>>> import numpy as np
>>> np.set_printoptions(precision=2, suppress=True, linewidth=100)
>>> tidy = lambda a: np.round(a, 2) + 0
>>> mat = np.load("w.npy")
>>> tidy(mat)
array([[-2.25,  0.37,  2.37],
       [ 1.09,  2.04,  4.04],
       [-2.94,  0.03,  2.03],
       [-0.45,  1.27,  3.27],
       [ 0.47,  1.74,  3.74],
       [ 0.67,  1.83,  3.83],
       [-1.51,  0.75,  2.75],
       [ 1.08,  2.04,  4.04],
       [-0.76,  1.12,  3.12],
       [-2.07,  0.47,  2.47]])
>>> # null space of dimension 1
>>> left, sv, vt = np.linalg.svd(mat)
>>> evecs = vt[:(sv > 1e-8).sum()]
>>> rng = np.random.default_rng(4683)
>>> vec = mat[7] + -1 * mat[3] + rng.integers(2) * np.eye(3)[2]
>>> tidy(vec)
array([1.53, 0.77, 1.77])
>>> tidy(np.linalg.norm(vec - evecs.T @ evecs @ vec))
np.float64(0.38)
>>> tidy(np.diag(evecs.T @ evecs))
array([0.94, 0.21, 0.85])
>>> M = np.array([[-0.5, -0.4, -0.6, 0.0, 1.4, 1.1, -1.4],
...     [-1.1, 1.5, -0.2, -0.1, 0.3, -1.0, 0.8],
...     [-0.7, -0.6, 1.8, -1.8, 1.6, -0.5, -1.2],
...     [1.0, 1.5, -0.3, -1.5, -0.8, 0.1, -1.0],
...     [0.5, 0.0, -0.9, -1.1, -0.8, -1.7, -0.7],
...     [-0.4, -0.4, -0.4, 1.3, -0.2, 0.0, -0.9],
...     [0.8, 2.4, 0.4, 1.4, -2.4, 2.8, -0.4],
...     [0.3, -1.1, 0.5, -0.3, 0.4, 1.6, -2.6],
...     [-1.1, -0.7, -0.4, -1.2, -0.4, 0.0, 0.4]])
>>> vec = np.array([1, 0, 2, 1, 0, 1, 2])
>>> target = M @ vec
>>> tidy(target)
array([-3.4, -1. , -1.8, -3. , -5.5, -1.7,  5. , -2.6, -2.3])
>>> tidy(np.linalg.solve(M.T @ M, M.T @ target))
array([1., 0., 2., 1., 0., 1., 2.])
>>> target = target + 0.02 * rng.normal(size=9)
>>> tidy(target)
array([-3.42, -1.  , -1.81, -3.01, -5.49, -1.71,  4.99, -2.59, -2.31])
>>> c, *_ = np.linalg.lstsq(M, target)
>>> print(tidy(np.linalg.norm(target - M @ c)))
0.02
>>> [round(float(np.linalg.norm(np.linalg.solve(M.T @ M + lam * np.eye(7), M.T @ target))), 2) for lam in (0, 1, 10, 100)]
[3.32, 2.8, 1.42, 0.32]
>>> c.round()
array([ 1., -0.,  2.,  1., -0.,  1.,  2.])
